In [1]: import numpy as np

In [2]: np.set_printoptions(suppress=True, linewidth=140)

In [3]: E = np.loadtxt("case0.csv", delimiter=",")

In [4]: E
Out[4]: 
array([[-5.,  0., -1., -2.,  2.,  1.,  4., -5.,  2.],
       [ 3.,  3., -1., -4.,  4., -1., -1., -2.,  0.],
       [-2., -2., -4., -4., -3., -4.,  2.,  3.,  4.],
       [ 0.,  2.,  4., -1.,  1., -5.,  2., -5.,  4.],
       [ 3., -1.,  2.,  4., -5.,  5.,  4., -5., -1.],
       [-5.,  2., -2.,  0., -3.,  0., -2., -4., -2.],
       [ 4., -4.,  0., -3.,  1.,  2.,  4., -5.,  4.],
       [ 5., -2.,  5., -2., -5.,  0., -5., -5., -2.]])

In [5]: rng = np.random.default_rng(94)

In [6]: other = E + rng.integers(-2, 3, (8, 7)) @ rng.integers(-2, 3, (7, 9))

In [7]: other
Out[7]: 
array([[ -9.,   0.,  -1.,   3.,  -7.,   5.,   2.,  -8.,   8.],
       [ -5.,   6.,  -1.,   3.,   2.,   0.,  -4., -14.,   2.],
       [  6.,   5.,   9.,  -8., -14.,  -9.,  -5.,   6.,  11.],
       [  4.,  -4.,   2.,   2.,  -2.,  -5.,   0.,   7.,   8.],
       [  9.,   2.,   3.,   0.,  -3.,   8.,   8.,   0.,  -4.],
       [ -3.,   4.,   4.,  -2.,   0., -11.,  -7., -14.,  -4.],
       [ -4.,  -2.,  -6.,  -3.,   0.,  13.,  12.,  -9.,   2.],
       [ 13.,  -4.,   8.,   4.,  -6.,  -1., -13.,   1.,   3.]])

In [8]: other - E
Out[8]: 
array([[ -4.,   0.,   0.,   5.,  -9.,   4.,  -2.,  -3.,   6.],
       [ -8.,   3.,   0.,   7.,  -2.,   1.,  -3., -12.,   2.],
       [  8.,   7.,  13.,  -4., -11.,  -5.,  -7.,   3.,   7.],
       [  4.,  -6.,  -2.,   3.,  -3.,   0.,  -2.,  12.,   4.],
       [  6.,   3.,   1.,  -4.,   2.,   3.,   4.,   5.,  -3.],
       [  2.,   2.,   6.,  -2.,   3., -11.,  -5., -10.,  -2.],
       [ -8.,   2.,  -6.,   0.,  -1.,  11.,   8.,  -4.,  -2.],
       [  8.,  -2.,   3.,   6.,  -1.,  -1.,  -8.,   6.,   5.]])

In [9]: x = np.array([-2, 3, 1, -1, 1, -2, -3, 2, 0])

In [10]: E @ np.eye(9)[5]
Out[10]: array([ 1., -1., -4., -5.,  5.,  0.,  2.,  0.])

In [11]: E @ x
Out[11]: array([-11.,  11.,   3.,   6., -48.,   9., -42.,  -9.])

In [12]: E * x
Out[12]: 
array([[ 10.,   0.,  -1.,   2.,   2.,  -2., -12., -10.,   0.],
       [ -6.,   9.,  -1.,   4.,   4.,   2.,   3.,  -4.,   0.],
       [  4.,  -6.,  -4.,   4.,  -3.,   8.,  -6.,   6.,   0.],
       [ -0.,   6.,   4.,   1.,   1.,  10.,  -6., -10.,   0.],
       [ -6.,  -3.,   2.,  -4.,  -5., -10., -12., -10.,  -0.],
       [ 10.,   6.,  -2.,  -0.,  -3.,  -0.,   6.,  -8.,  -0.],
       [ -8., -12.,   0.,   3.,   1.,  -4., -12., -10.,   0.],
       [-10.,  -6.,   5.,   2.,  -5.,  -0.,  15., -10.,  -0.]])

In [13]: (E @ x).argmax()
Out[13]: np.int64(1)

In [14]: E @ np.ones(9)
Out[14]: array([ -4.,   1., -10.,   2.,   6., -16.,   3., -11.])
